% ipython --no-banner

In [1]: import numpy as np

In [2]: import numpy.linalg as la

In [3]: np.set_printoptions(precision=2, suppress=True, linewidth=160, legacy="1.25")

In [4]: M = np.load("w.npy")

In [5]: M
Out[5]: 
array([[-107.6 ,  -53.34,  -36.11,   -5.49,    9.35],
       [ -97.35,  -47.68,  -31.44,   -4.91,    8.53],
       [ -86.71,  -41.83,  -26.69,   -4.33,    7.63],
       [ -77.29,  -36.67,  -22.57,   -3.86,    6.79],
       [ -44.66,  -19.1 ,   -9.3 ,   -2.55,    3.53],
       [ -41.44,  -17.41,   -8.11,   -2.45,    3.17],
       [ -32.23,  -12.63,   -4.88,   -2.2 ,    2.11],
       [ -29.29,  -11.14,   -3.91,   -2.14,    1.76],
       [ -27.6 ,  -10.28,   -3.38,   -2.1 ,    1.56],
       [ -18.27,   -5.72,   -0.73,   -1.9 ,    0.42],
       [  -1.41,    0.32,    0.69,   -0.76,   -0.68],
       [  -0.38,    0.16,    0.24,   -0.28,   -0.27],
       [   0.63,   -0.45,   -0.48,    0.69,    0.72],
       [   1.51,   -1.58,   -1.14,    2.46,    2.66],
       [   2.15,   -2.4 ,   -1.25,    4.06,    4.45],
       [   2.22,   -2.48,   -1.24,    4.24,    4.64],
       [   2.29,   -2.55,   -1.22,    4.4 ,    4.82],
       [   2.58,   -2.82,   -1.13,    5.06,    5.55],
       [   4.7 ,   -3.78,    0.18,    8.87,    9.69],
       [   9.99,   -3.78,    4.51,   15.39,   16.51],
       [  23.53,   -0.47,   16.09,   27.16,   28.24],
       [  28.41,    1.13,   20.24,   30.75,   31.71],
       [  39.67,    5.18,   29.73,   38.36,   38.92]])

In [6]: Z = M[[22, 12]].astype(float)

In [7]: for _ in range(6):
   ...:     idx = la.norm(M[:, None] - Z, axis=-1).argmin(axis=1)
   ...:     Z = np.array([M[idx == j].mean(axis=0) for j in range(2)])
   ...: 

In [8]: idx
Out[8]: array([1, 1, 1, 1, 1, 1, 1, 1, 1, 1, 1, 1, 1, 1, 1, 1, 1, 1, 1, 0, 0, 0, 0])

In [9]: Z
Out[9]: 
array([[ 25.4 ,   0.52,  17.64,  27.92,  28.85],
       [-28.85, -14.28,  -8.02,  -0.17,   4.02]])

In [10]: Z[1] - Z[0]
Out[10]: array([-54.25, -14.8 , -25.67, -28.08, -24.82])

In [11]: W0 = np.load("case10.npy")

In [12]: W0
Out[12]: 
array([[ -1,  -4,  -5, -20],
       [ -9,  -1, -45,  -5],
       [ -7, -28,   5,  20],
       [-63,  -7,  45,   5]])

In [13]: th = np.radians(120)

In [14]: R = np.eye(4)

In [15]: R[2, 2] = R[0, 0] = np.cos(th)

In [16]: R[2, 0], R[0, 2] = -np.sin(th), np.sin(th)

In [17]: R
Out[17]: 
array([[-0.5 ,  0.  ,  0.87,  0.  ],
       [ 0.  ,  1.  ,  0.  ,  0.  ],
       [-0.87,  0.  , -0.5 ,  0.  ],
       [ 0.  ,  0.  ,  0.  ,  1.  ]])

In [18]: out = W0 @ R.T

In [19]: out
Out[19]: 
array([[ -3.83,  -4.  ,   3.37, -20.  ],
       [-34.47,  -1.  ,  30.29,  -5.  ],
       [  7.83, -28.  ,   3.56,  20.  ],
       [ 70.47,  -7.  ,  32.06,   5.  ]])

In [20]: np.allclose(la.norm(W0, axis=1), la.norm(out, axis=1))
Out[20]: True

In [21]: vec = np.array([3, 8, 1, 8])

In [22]: y = W0 @ vec

In [23]: y
Out[23]: array([-200, -120,  -80, -160])

In [24]: np.round(la.solve(W0, W0[:, 0]), 2) + 0
Out[24]: array([1., 0., 0., 0.])

In [25]: la.solve(W0, -3 * y)
Out[25]: array([ -9., -24.,  -3., -24.])

In [26]: la.solve(W0, y + W0[:, 2])
Out[26]: array([3., 8., 2., 8.])

In [27]: E = np.load("arr.npy")

In [28]: E
Out[28]: 
array([[ 3.,  0., -7.,  9.,  0.],
       [-3.,  0., -7.,  4.,  0.],
       [-6.,  5.,  7., -4.,  0.],
       [ 5., -4.,  3., -4.,  0.],
       [ 0.,  0.,  0.,  0.,  3.]])

In [29]: rng = np.random.default_rng(68593)

In [30]: idx = rng.permutation(5)

In [31]: idx
Out[31]: array([1, 2, 0, 3, 4])

In [32]: out = E[idx][:, idx]

In [33]: np.trace(out)
Out[33]: 9.0

In [34]: r0 = np.array([-1, 2, -4, 1, -5])

In [35]: out = E + np.outer(r0, np.eye(5)[0])

In [36]: la.matrix_rank(la.inv(out) - la.inv(E), tol=1e-8)
Out[36]: 1

In [37]: out
Out[37]: 
array([[  2.,   0.,  -7.,   9.,   0.],
       [ -1.,   0.,  -7.,   4.,   0.],
       [-10.,   5.,   7.,  -4.,   0.],
       [  6.,  -4.,   3.,  -4.,   0.],
       [ -5.,   0.,   0.,   0.,   3.]])

In [38]: vals, V = la.eig(out)

In [39]: np.sort(la.eigvals(la.inv(out)))
Out[39]: array([-0.74, -0.13,  0.09,  0.33,  0.35])

In [40]: round(float(np.prod(vals)), 2)
Out[40]: 975.0

In [41]: out = E / la.norm(E, axis=1, keepdims=True)

In [42]: C2 = out @ out.T

In [43]: (np.abs(C2) > 0.9).astype(int)
Out[43]: 
array([[1, 0, 0, 0, 0],
       [0, 1, 0, 0, 0],
       [0, 0, 1, 0, 0],
       [0, 0, 0, 1, 0],
       [0, 0, 0, 0, 1]])

In [44]: C2[1]
Out[44]: array([ 0.75,  1.  , -0.49, -0.74,  0.  ])

In [45]: round(float(np.degrees(np.arccos(np.clip(C2[1, 2], -1, 1)))), 2)
Out[45]: 119.13

In [46]: (C2 - 2 * np.eye(5)).round(6).argmax(axis=1)
Out[46]: array([1, 0, 4, 4, 0])

In [47]: data = np.load("data.npy")

In [48]: data
Out[48]: 
array([[1., 0., 0.],
       [0., 3., 9.],
       [0., 3., 0.]])

In [49]: w1 = np.array([[3, 0, 2, 1, 3, 2], [0, 2, 3, 2, 2, 3], [0, 0, 0, 2, 1, 3]])

In [50]: coef = np.array([6, 6, 9, 4, 1, 8])

In [51]: act = np.maximum(data @ w1 + coef, 0)

In [52]: act
Out[52]: 
array([[ 9.,  6., 11.,  5.,  4., 10.],
       [ 6., 12., 18., 28., 16., 44.],
       [ 6., 12., 18., 10.,  7., 17.]])

In [53]: (act > 0).astype(int)
Out[53]: 
array([[1, 1, 1, 1, 1, 1],
       [1, 1, 1, 1, 1, 1],
       [1, 1, 1, 1, 1, 1]])

In [54]: (act > 0).mean(axis=0)
Out[54]: array([1., 1., 1., 1., 1., 1.])

In [55]: Z = np.array([[-5, 2], [5, 1], [-4, 0], [-4, 1], [5, -2], [-2, 4]])

In [56]: (act @ Z).round(6).argmax(axis=1)
Out[56]: array([1, 1, 1])

In [57]: w1 @ Z
Out[57]: 
array([[-16,   9],
       [ -6,  12],
       [ -9,  12]])

In [58]: act @ Z
Out[58]: 
array([[ -79.,   61.],
       [-162.,  196.],
       [ -81.,   88.]])
